$ python3 -q
>>> import numpy as np
>>> from numpy import linalg as LA
>>> np.set_printoptions(precision=4, suppress=True, linewidth=200)
>>> other = np.array([[-1, 1], [-1, 2], [3, -3]])
>>> arr = np.kron(np.eye(3, dtype=int), other)
>>> print(arr)
[[-1  1  0  0  0  0]
 [-1  2  0  0  0  0]
 [ 3 -3  0  0  0  0]
 [ 0  0 -1  1  0  0]
 [ 0  0 -1  2  0  0]
 [ 0  0  3 -3  0  0]
 [ 0  0  0  0 -1  1]
 [ 0  0  0  0 -1  2]
 [ 0  0  0  0  3 -3]]
>>> theta = np.radians(30)
>>> R = np.eye(6)
>>> R[2, 2] = R[1, 1] = np.cos(theta)
>>> R[2, 1], R[1, 2] = -np.sin(theta), np.sin(theta)
>>> print(R)
[[ 1.     0.     0.     0.     0.     0.   ]
 [ 0.     0.866  0.5    0.     0.     0.   ]
 [ 0.    -0.5    0.866  0.     0.     0.   ]
 [ 0.     0.     0.     1.     0.     0.   ]
 [ 0.     0.     0.     0.     1.     0.   ]
 [ 0.     0.     0.     0.     0.     1.   ]]
>>> other = arr @ R.T
>>> print(LA.svd(arr, compute_uv=False), LA.svd(other, compute_uv=False))
[4.9592 4.9592 4.9592 0.6377 0.6377 0.6377] [4.9592 4.9592 4.9592 0.6377 0.6377 0.6377]
>>> print((R - R.T) / 2)
[[ 0.   0.   0.   0.   0.   0. ]
 [ 0.   0.   0.5  0.   0.   0. ]
 [ 0.  -0.5  0.   0.   0.   0. ]
 [ 0.   0.   0.   0.   0.   0. ]
 [ 0.   0.   0.   0.   0.   0. ]
 [ 0.   0.   0.   0.   0.   0. ]]
>>> print(LA.matrix_power(R, 2))
[[ 1.     0.     0.     0.     0.     0.   ]
 [ 0.     0.5    0.866  0.     0.     0.   ]
 [ 0.    -0.866  0.5    0.     0.     0.   ]
 [ 0.     0.     0.     1.     0.     0.   ]
 [ 0.     0.     0.     0.     1.     0.   ]
 [ 0.     0.     0.     0.     0.     1.   ]]
>>> vec = np.array([2, 2, 2, 1, 1, 1])
>>> y = arr @ vec
>>> print(np.round(LA.pinv(arr) @ arr, 4) + 0)
[[1. 0. 0. 0. 0. 0.]
 [0. 1. 0. 0. 0. 0.]
 [0. 0. 1. 0. 0. 0.]
 [0. 0. 0. 1. 0. 0.]
 [0. 0. 0. 0. 1. 0.]
 [0. 0. 0. 0. 0. 1.]]
>>> print(y)
[ 0  2  0 -1  0  3  0  1  0]
>>> rng = np.random.default_rng(80981)
>>> y = y + 0.3 * rng.normal(size=9)
>>> print(y)
[-0.4104  1.8348  0.5114 -1.2557 -0.0973  2.8726  0.4441  0.9958  0.0612]
>>> coef, *_ = LA.lstsq(arr, y)
>>> print(np.round(arr.T @ (y - arr @ coef), 4) + 0)
[0. 0. 0. 0. 0. 0.]
>>> print(coef.round())
[2. 2. 2. 1. 1. 1.]
>>> print(np.round(LA.norm(y - arr @ coef), 4))
0.5709
>>> idx = rng.permutation(6)
>>> other = arr[:, idx] * rng.choice([-1, 1], 6)
>>> print(other)
[[ 1  0  0 -1  0  0]
 [ 1  0  0 -2  0  0]
 [-3  0  0  3  0  0]
 [ 0 -1  0  0  0  1]
 [ 0 -2  0  0  0  1]
 [ 0  3  0  0  0 -3]
 [ 0  0  1  0  1  0]
 [ 0  0  1  0  2  0]
 [ 0  0 -3  0 -3  0]]
>>> Uu, _, Vh = LA.svd(arr.T @ other)
>>> print(idx)
[0 3 4 1 5 2]
>>> print(np.round(Uu @ Vh, 4) + 0)
[[-1.  0.  0.  0.  0.  0.]
 [ 0.  0.  0. -1.  0.  0.]
 [ 0.  0.  0.  0.  0. -1.]
 [ 0. -1.  0.  0.  0.  0.]
 [ 0.  0. -1.  0.  0.  0.]
 [ 0.  0.  0.  0.  1.  0.]]
>>> K = np.loadtxt("run15.csv", delimiter=",")
>>> print(K)
[[  8.3516 -25.7772  20.0751]
 [  5.954  -20.1379  15.2809]
 [  4.2406 -15.8046  11.6869]
 [  3.5397 -13.9228  10.1563]
 [  3.4199 -13.593    9.8902]
 [  3.1272 -12.7752   9.2334]
 [  0.984   -5.9391   3.9551]
 [  0.3658  -3.2634   2.0439]
 [ -0.5159  -0.9399   0.1705]
 [ -0.7647  -1.2384   0.1653]
 [ -0.96    -1.4411   0.1434]
 [ -1.1039  -1.5771   0.1198]
 [ -1.228   -1.6866   0.0951]
 [ -1.6547  -2.0197  -0.0145]
 [ -2.9964  -2.7781  -0.5205]
 [ -5.0067  -3.4581  -1.5343]
 [ -7.3899  -3.8739  -2.9542]
 [ -9.4278  -4.0172  -4.287 ]
 [-12.7726  -3.9652  -6.6348]
 [-12.9726  -3.9531  -6.7802]
 [-13.7882  -3.8948  -7.3781]]
>>> def softmax(z):
...     e = np.exp(z - z.max(axis=-1, keepdims=True))
...     return e / e.sum(axis=-1, keepdims=True)
... 
>>> print(np.round(softmax(10 * K[20]), 4) + 0)
[0. 1. 0.]
>>> print(np.round(softmax(K[20] + 3), 4) + 0)
[0.     0.9702 0.0298]
>>> S = K @ K.T / np.sqrt(3)
>>> print(softmax(S)[20] @ K)
[-13.7881  -3.8948  -7.378 ]
>>> print(softmax(S).round(6).argmax(axis=1))
[ 0  0  0  0  0  0  0  0  0  0  0  0  0  0 20 20 20 20 20 20 20]
>>> other = K + rng.integers(-2, 3, (21, 2)) @ rng.integers(-2, 3, (2, 3))
>>> print(other)
[[  8.3516 -23.7772  23.0751]
 [  2.954  -18.1379  12.2809]
 [  2.2406 -13.8046  10.6869]
 [  2.5397 -11.9228  11.1563]
 [  2.4199 -13.593    7.8902]
 [  7.1272 -16.7752  11.2334]
 [  0.984   -7.9391   0.9551]
 [ -1.6342   0.7366   4.0439]
 [ -0.5159   1.0601   3.1705]
 [ -5.7647   2.7616  -3.8347]
 [  0.04    -1.4411   2.1434]
 [  2.8961  -5.5771   2.1198]
 [ -2.228   -1.6866  -1.9049]
 [  3.3453  -6.0197   3.9855]
 [ -3.9964  -2.7781  -2.5205]
 [-11.0067   0.5419  -7.5343]
 [ -6.3899  -5.8739  -3.9542]
 [ -7.4278  -8.0172  -6.287 ]
 [-12.7726  -5.9652  -9.6348]
 [ -9.9726  -7.9531  -6.7802]
 [-15.7882  -3.8948 -11.3781]]
>>> print(LA.matrix_rank(other - K, tol=1e-8))
2
>>> print(other - K)
[[ 0.  2.  3.]
 [-3.  2. -3.]
 [-2.  2. -1.]
 [-1.  2.  1.]
 [-1.  0. -2.]
 [ 4. -4.  2.]
 [ 0. -2. -3.]
 [-2.  4.  2.]
 [ 0.  2.  3.]
 [-5.  4. -4.]
 [ 1.  0.  2.]
 [ 4. -4.  2.]
 [-1.  0. -2.]
 [ 5. -4.  4.]
 [-1.  0. -2.]
 [-6.  4. -6.]
 [ 1. -2. -1.]
 [ 2. -4. -2.]
 [ 0. -2. -3.]
 [ 3. -4.  0.]
 [-2.  0. -4.]]
>>> print(np.abs(other - K).sum(axis=1))
[ 5.  8.  5.  4.  3. 10.  5.  8.  5. 13.  3. 10.  3. 13.  3. 16.  4.  8.  5.  7.  6.]
>>> m1 = np.load("dump.npy")
>>> print(m1)
[[ 5  3  8  9]
 [ 3 11 14  9]
 [ 8 14 22 18]
 [ 9  9 18 19]]
>>> # looks like rank 3
>>> Uu, sigma, Vh = LA.svd(m1)
>>> vecs = Vh[:(sigma > 1e-8).sum()]
>>> vec = m1[1] + 3 * m1[2] + rng.integers(2) * np.eye(4)[2]
>>> print(vec)
[27. 53. 80. 63.]
>>> print(LA.matrix_rank(np.vstack([m1, vec])))
3
>>> print(np.round(vecs.T @ vecs, 4) + 0)
[[ 0.6667 -0.3333  0.3333  0.    ]
 [-0.3333  0.6667  0.3333  0.    ]
 [ 0.3333  0.3333  0.6667  0.    ]
 [ 0.      0.      0.      1.    ]]
>>> print(np.allclose(vecs.T @ vecs @ vec, vec))
True
>>> rk = LA.matrix_rank(m1)
>>> print(rk)
3
>>> ns = LA.svd(m1)[2][rk:].T
>>> print([int(LA.matrix_rank(m1[:i])) for i in range(1, len(m1) + 1)])
[1, 2, 2, 3]
>>> print(ns.shape)
(4, 1)
>>> print(LA.cond(m1) > 100)
True
>>> print(round(float(LA.norm(m1, 2) / LA.norm(m1)), 4))
0.9903
>>> Uu, sigma, Vh = LA.svd(m1)
>>> print(sigma.round(4) + 0)
[49.5268  6.9124  0.5608  0.    ]
>>> print(np.argmax(sigma[:-1] / (sigma[1:] + 1e-6)) + 1)
3
>>> other = Uu[:, :3] @ np.diag(sigma[:3]) @ Vh[:3]
>>> print(round(float(LA.norm(m1 - other) / LA.norm(m1)), 4))
0.0
>>> print(LA.matrix_rank(m1, rtol=0.05))
2
>>> print(other)
[[ 5.  3.  8.  9.]
 [ 3. 11. 14.  9.]
 [ 8. 14. 22. 18.]
 [ 9.  9. 18. 19.]]
>>> E = np.loadtxt("test6.csv", delimiter=",")
>>> print(E)
[[-1.8347  0.7647  0.222 ]
 [-0.1931 -0.9684  1.7393]
 [ 0.7725  1.574   0.9621]]
>>> Q, vecs = LA.qr(E[:, :1])[0], LA.qr(E[:, 1:])[0]
>>> sigma = LA.svd(Q.T @ vecs, compute_uv=False)
>>> print((sigma > 0.9).sum())
0
>>> print(round(float(LA.norm(Q @ Q.T - vecs @ vecs.T, 2)), 4))
1.0
>>> mat = np.array([[0, 1, 1], [3, 4, 0], [0, 4, 0], [4, 5, 0]])
>>> mat[-1] = mat[0] + 2 * mat[1]
>>> print(mat)
[[0 1 1]
 [3 4 0]
 [0 4 0]
 [6 9 1]]
>>> r0, r1 = mat[3], mat[2]
>>> print(r0 @ r1)
36
>>> print(r0 @ r0)
118
>>> p = (r0 @ r1) / (r0 @ r0) * r0
>>> print((r1 - p) @ r0)
0.0
>>> print(r1 - p)
[-1.8305  1.2542 -0.3051]
>>> print(np.outer(r0, r1))
[[ 0 24  0]
 [ 0 36  0]
 [ 0  4  0]]
>>> print(LA.matrix_rank(np.outer(r0, r1)))
1
>>> print(round(LA.norm(r0 + r1) ** 2 + LA.norm(r0 - r1) ** 2, 4))
268.0
>>> other = mat / np.sqrt((mat ** 2).mean(axis=1, keepdims=True))
>>> print(LA.matrix_rank(mat - mat.mean(axis=1, keepdims=True)))
2
>>> print(LA.norm(other, axis=1))
[1.7321 1.7321 1.7321 1.7321]
>>> X = np.loadtxt("m.csv", delimiter=",")
>>> print(X)
[[ 0.0694 -0.3315  0.0332]
 [-0.5306 -0.4125  0.3179]
 [-0.9142 -2.0239  1.1627]
 [-0.6713 -1.0272  0.5582]
 [ 0.0516  0.1796  0.674 ]
 [-0.7204 -3.0978  1.2437]
 [-0.0393  0.0958 -0.2557]
 [-1.0437 -0.8991  0.5258]
 [-0.3122 -0.1342 -0.4687]
 [ 0.3271 -0.0985 -0.0261]]
>>> W1 = np.array([[0, -2, -2], [1, -2, 2], [-2, 1, 0]])
>>> coef = np.array([-3, 2, 3])
>>> H = np.maximum(X @ W1 + coef, 0)
>>> print(LA.matrix_rank(H))
2
>>> print((H > 0).astype(int))
[[0 1 1]
 [0 1 1]
 [0 1 1]
 [0 1 1]
 [0 1 1]
 [0 1 0]
 [0 1 1]
 [0 1 1]
 [0 1 1]
 [0 1 1]]
>>> cent = np.array([[7, 7], [8, 8], [-6, -7]])
>>> print(W1 @ cent)
[[ -4  -2]
 [-21 -23]
 [ -6  -6]]
>>> print((H @ cent).round(6).argmax(axis=1))
[0 0 0 0 0 0 0 0 0 0]
>>> M = np.load("case3.npy")
>>> print(M)
[[-1.1264 -7.7956  6.1611]
 [-2.3702  7.2157  6.505 ]
 [-0.7437  7.3737 -6.7138]
 [-6.9812 -3.7656 -6.0897]
 [-6.4065 -7.6345 -0.8188]
 [-4.0581  8.9677 -1.764 ]
 [-6.9768 -5.8057 -4.1975]
 [ 6.9335 -5.5302 -4.62  ]
 [ 4.7527 -8.718   1.1864]
 [-7.7371  6.3325  0.1933]
 [-1.6695 -1.283  -9.7758]
 [ 4.6053 -7.7007 -4.4147]
 [-2.3239 -7.2769  6.4534]
 [ 4.8584 -4.1906 -7.6704]
 [-6.451   6.1112  4.5866]
 [ 1.0217 -5.6118 -8.2136]
 [-0.1038  6.8209  7.3119]
 [-8.9766 -2.1872  3.8258]
 [-2.6846  8.2506  4.9719]
 [-7.6386 -0.4803 -6.4359]
 [-0.2986  0.025   9.9955]
 [-6.4764 -2.1604  7.3067]
 [ 0.1072  7.3382 -6.7926]
 [-3.6003 -1.6107  9.1893]
 [-9.6651  2.467  -0.7073]
 [ 3.668   7.1815 -5.9137]
 [ 0.8339  8.9858  4.3081]]
>>> vec = np.array([0, 5, 5])
>>> y = M @ vec
>>> print(np.round(LA.lstsq(M, y)[0], 4) + 0)
[0. 5. 5.]
>>> y = y + 0.3 * rng.normal(size=27)
>>> print(y)
[ -7.7088  68.5491   3.5681 -48.7835 -42.1412  35.7109 -49.9716 -50.7457 -37.7406  32.195  -55.472  -60.843   -3.9133 -59.4589  53.5969 -69.1087  70.6519   7.9976  66.3869 -34.3951  50.4063  25.864
   2.1676  37.2997   8.8374   6.2562  66.4315]
>>> coef, *_ = LA.lstsq(M, y)
>>> print(np.round(LA.norm(y - M @ coef), 4))
1.3402
>>> print(coef)
[-0.0058  4.9892  5.0059]
>>> print([round(float(LA.norm(LA.solve(M.T @ M + lam * np.eye(3), M.T @ y))), 2) for lam in (0, 1, 10, 100)])
[7.07, 7.06, 7.0, 6.46]
>>> feats = np.loadtxt("mat.csv", delimiter=",")
>>> print(feats)
[[-8.  5.  0.  0.  0.  0.]
 [ 6. -9.  0.  0.  0.  0.]
 [ 0. -9.  0.  0.  0.  0.]
 [ 0.  0. -8.  5.  0.  0.]
 [ 0.  0.  6. -9.  0.  0.]
 [ 0.  0.  0. -9.  0.  0.]
 [ 0.  0.  0.  0. -8.  5.]
 [ 0.  0.  0.  0.  6. -9.]
 [ 0.  0.  0.  0.  0. -9.]]
>>> print(np.allclose(E @ E.T, E.T @ E))
True
>>> print(np.allclose(E, E.T))
False
>>> print(E @ E)
[[ 3.3898 -1.7939  1.1362]
 [ 1.8849  3.5277 -0.0537]
 [-0.978   0.5809  3.8348]]
>>> print((E - E.T) / 2)
[[ 0.      0.4789 -0.2752]
 [-0.4789  0.      0.0826]
 [ 0.2752 -0.0826  0.    ]]
